>>> import numpy as np
>>> from numpy import linalg as LA
>>> np.set_printoptions(precision=2, suppress=True, linewidth=140, floatmode="fixed")
>>> X = np.load("arr.npy")
>>> X
array([[-3.00,  1.00,  0.00,  0.00,  0.00,  0.00,  0.00,  0.00,  0.00],
       [ 0.00, -3.00,  1.00,  0.00,  0.00,  0.00,  0.00,  0.00,  0.00],
       [ 0.00,  0.00, -3.00,  1.00,  0.00,  0.00,  0.00,  0.00,  0.00],
       [ 0.00,  0.00,  0.00, -3.00,  1.00,  0.00,  0.00,  0.00,  0.00],
       [ 0.00,  0.00,  0.00,  0.00, -3.00,  1.00,  0.00,  0.00,  0.00],
       [ 0.00,  0.00,  0.00,  0.00,  0.00, -3.00,  1.00,  0.00,  0.00],
       [ 0.00,  0.00,  0.00,  0.00,  0.00,  0.00, -3.00,  1.00,  0.00],
       [ 0.00,  0.00,  0.00,  0.00,  0.00,  0.00,  0.00, -3.00,  1.00],
       [ 0.00,  0.00,  0.00,  0.00,  0.00,  0.00,  0.00,  0.00, -3.00]])
>>> rng = np.random.default_rng(2581)
>>> labels = rng.permutation(9)
>>> labels
array([2, 8, 6, 1, 4, 0, 7, 5, 3])
>>> B = X[labels][:, labels]
>>> round(LA.det(B), 2), round(LA.det(X[labels]), 2)
(np.float64(-19683.0), np.float64(-19683.0))
>>> B
array([[-3.00,  0.00,  0.00,  0.00,  0.00,  0.00,  0.00,  0.00,  1.00],
       [ 0.00, -3.00,  0.00,  0.00,  0.00,  0.00,  0.00,  0.00,  0.00],
       [ 0.00,  0.00, -3.00,  0.00,  0.00,  0.00,  1.00,  0.00,  0.00],
       [ 1.00,  0.00,  0.00, -3.00,  0.00,  0.00,  0.00,  0.00,  0.00],
       [ 0.00,  0.00,  0.00,  0.00, -3.00,  0.00,  0.00,  1.00,  0.00],
       [ 0.00,  0.00,  0.00,  1.00,  0.00, -3.00,  0.00,  0.00,  0.00],
       [ 0.00,  1.00,  0.00,  0.00,  0.00,  0.00, -3.00,  0.00,  0.00],
       [ 0.00,  0.00,  1.00,  0.00,  0.00,  0.00,  0.00, -3.00,  0.00],
       [ 0.00,  0.00,  0.00,  0.00,  1.00,  0.00,  0.00,  0.00, -3.00]])
>>> E = np.load("m.npy")
>>> E
array([[-13.68,  -2.48,  -3.07,  -4.77,  -1.80, -11.39,  -2.57, -16.44,  17.29,   1.02],
       [-15.76,  -3.86,   8.46,  12.64, -14.44,   8.70,  10.40,  -1.43,  16.59, -12.65],
       [-14.11,  -3.00,  -5.14,  -3.18,  -0.90,  -7.05,  -2.94, -14.17,  15.92,   1.52],
       [-15.60,  -3.52,   7.23,  12.74, -14.74,  10.53,  12.10,  -1.30,  17.69, -12.45],
       [-12.74,  -1.92,  -4.59,  -2.98,  -1.00,  -8.51,  -2.23, -14.02,  17.24,   2.63],
       [  3.06,   8.77,   4.43,   7.15,  -4.45,   9.29,  -5.40,  -6.05,  -2.93,  -1.37],
       [-13.72,  -3.66,   7.81,  11.38, -13.96,  10.37,  10.01,  -1.71,  18.28, -15.14],
       [-14.39,  -3.91,   8.94,  10.84, -15.22,   8.33,  11.22,   0.19,  17.61, -13.02],
       [-16.86,  -3.71,   8.05,  13.16, -13.89,   7.89,   8.87,  -1.35,  17.83, -12.84],
       [-13.15,  -4.02,   6.89,  14.52, -13.85,   7.64,  10.70,  -1.56,  17.55, -11.62],
       [  2.80,   8.53,   1.32,   3.49,  -4.28,  11.90,  -7.59,  -5.15,  -4.74,  -4.53],
       [-15.33,  -3.81,   6.11,  13.10, -13.38,   8.75,   8.78,  -1.02,  17.12, -12.53],
       [-15.09,  -3.89,   7.87,  12.70, -12.88,   7.76,   9.05,  -0.66,  16.61, -13.74],
       [  0.87,   9.68,   4.66,   4.12,  -3.64,   9.53,  -6.54,  -7.11,  -4.11,  -3.50],
       [-13.19,  -2.38,  -2.29,  -3.32,  -0.97,  -7.94,  -3.11, -16.11,  20.44,   1.68],
       [  1.35,   8.54,   3.94,   4.18,  -2.89,   8.94,  -6.62,  -6.40,  -3.64,  -3.42],
       [-12.77,  -3.60,  -0.90,  -3.08,  -2.20,  -9.60,  -4.17, -14.77,  17.25,   3.41],
       [  1.51,   9.42,   3.82,   4.24,  -4.32,   9.68,  -5.52,  -6.67,  -2.49,  -4.30],
       [  1.02,   8.43,   4.49,   5.35,  -3.53,   9.47,  -4.75,  -5.95,  -3.49,  -2.06],
       [-12.11,  -3.25,  -3.14,  -4.81,  -1.36,  -7.92,  -3.73, -15.54,  17.54,   1.38],
       [-15.60,  -4.83,   7.69,  12.99, -14.83,   9.42,  11.48,  -1.75,  16.42, -13.21],
       [-15.32,  -4.06,   8.25,  13.27, -14.51,  10.87,   8.44,  -2.09,  16.83, -11.10],
       [-17.33,  -3.42,   7.67,  12.45, -16.05,   9.29,   9.22,   0.10,  17.46, -12.40],
       [  2.50,   8.85,   2.81,   3.58,  -5.26,  10.07,  -5.65,  -4.77,  -2.80,  -2.78],
       [-14.61,  -5.19,   6.31,  12.30, -14.24,   9.45,   9.73,  -1.87,  15.68, -13.10],
       [  2.62,   9.94,   3.29,   5.58,  -4.97,   8.20,  -6.77,  -7.04,  -3.36,  -4.91],
       [-15.57,  -4.31,  -2.45,  -4.65,  -0.06, -10.43,  -2.23, -15.07,  17.17,   1.38],
       [-13.97,  -4.56,   6.25,  12.40, -12.78,   9.75,   9.90,  -2.04,  16.21, -13.73]])
>>> x0 = np.array([-1, -2, 2, 0, -2, 2, -2, -2, -2, 3])
>>> target = E @ x0
>>> c, lr = np.zeros(10), 1 / LA.norm(E, 2) ** 2
>>> for i in range(5):
...     c -= lr * E.T @ (E @ c - target)
...     if i % 1 == 0: print(i, round(LA.norm(E @ c - target), 2))
... 
0 94.99
1 84.08
2 74.81
3 66.9
4 60.15
>>> round(float(LA.cond(E)), 2)
38.85
>>> r0 = np.array([2, 2])
>>> np.cross(E[4, :3], E[24, :3])
array([-35.94, 147.45,  38.07])
>>> np.convolve(E[4], r0)
array([-25.48, -29.32, -13.02, -15.14,  -7.96, -19.02, -21.48, -32.50,   6.44,  39.74,   5.26])
>>> r0 = np.array([-1, 5, 8, 2, -2, -6, -4, -1, -1, 5, -2])
>>> K = np.array([np.roll(r0, i) for i in range(11)])
>>> K
array([[-1,  5,  8,  2, -2, -6, -4, -1, -1,  5, -2],
       [-2, -1,  5,  8,  2, -2, -6, -4, -1, -1,  5],
       [ 5, -2, -1,  5,  8,  2, -2, -6, -4, -1, -1],
       [-1,  5, -2, -1,  5,  8,  2, -2, -6, -4, -1],
       [-1, -1,  5, -2, -1,  5,  8,  2, -2, -6, -4],
       [-4, -1, -1,  5, -2, -1,  5,  8,  2, -2, -6],
       [-6, -4, -1, -1,  5, -2, -1,  5,  8,  2, -2],
       [-2, -6, -4, -1, -1,  5, -2, -1,  5,  8,  2],
       [ 2, -2, -6, -4, -1, -1,  5, -2, -1,  5,  8],
       [ 8,  2, -2, -6, -4, -1, -1,  5, -2, -1,  5],
       [ 5,  8,  2, -2, -6, -4, -1, -1,  5, -2, -1]])
>>> x0 = np.array([2, 2, 5, 0, 6, 9, 8, 7, 7, 3, 2])
>>> h1 = np.maximum(K @ x0, 0)
>>> K * (h1 > 1e-9)[:, None]
array([[ 0,  0,  0,  0,  0,  0,  0,  0,  0,  0,  0],
       [ 0,  0,  0,  0,  0,  0,  0,  0,  0,  0,  0],
       [ 0,  0,  0,  0,  0,  0,  0,  0,  0,  0,  0],
       [-1,  5, -2, -1,  5,  8,  2, -2, -6, -4, -1],
       [-1, -1,  5, -2, -1,  5,  8,  2, -2, -6, -4],
       [-4, -1, -1,  5, -2, -1,  5,  8,  2, -2, -6],
       [-6, -4, -1, -1,  5, -2, -1,  5,  8,  2, -2],
       [-2, -6, -4, -1, -1,  5, -2, -1,  5,  8,  2],
       [ 2, -2, -6, -4, -1, -1,  5, -2, -1,  5,  8],
       [ 0,  0,  0,  0,  0,  0,  0,  0,  0,  0,  0],
       [ 0,  0,  0,  0,  0,  0,  0,  0,  0,  0,  0]])
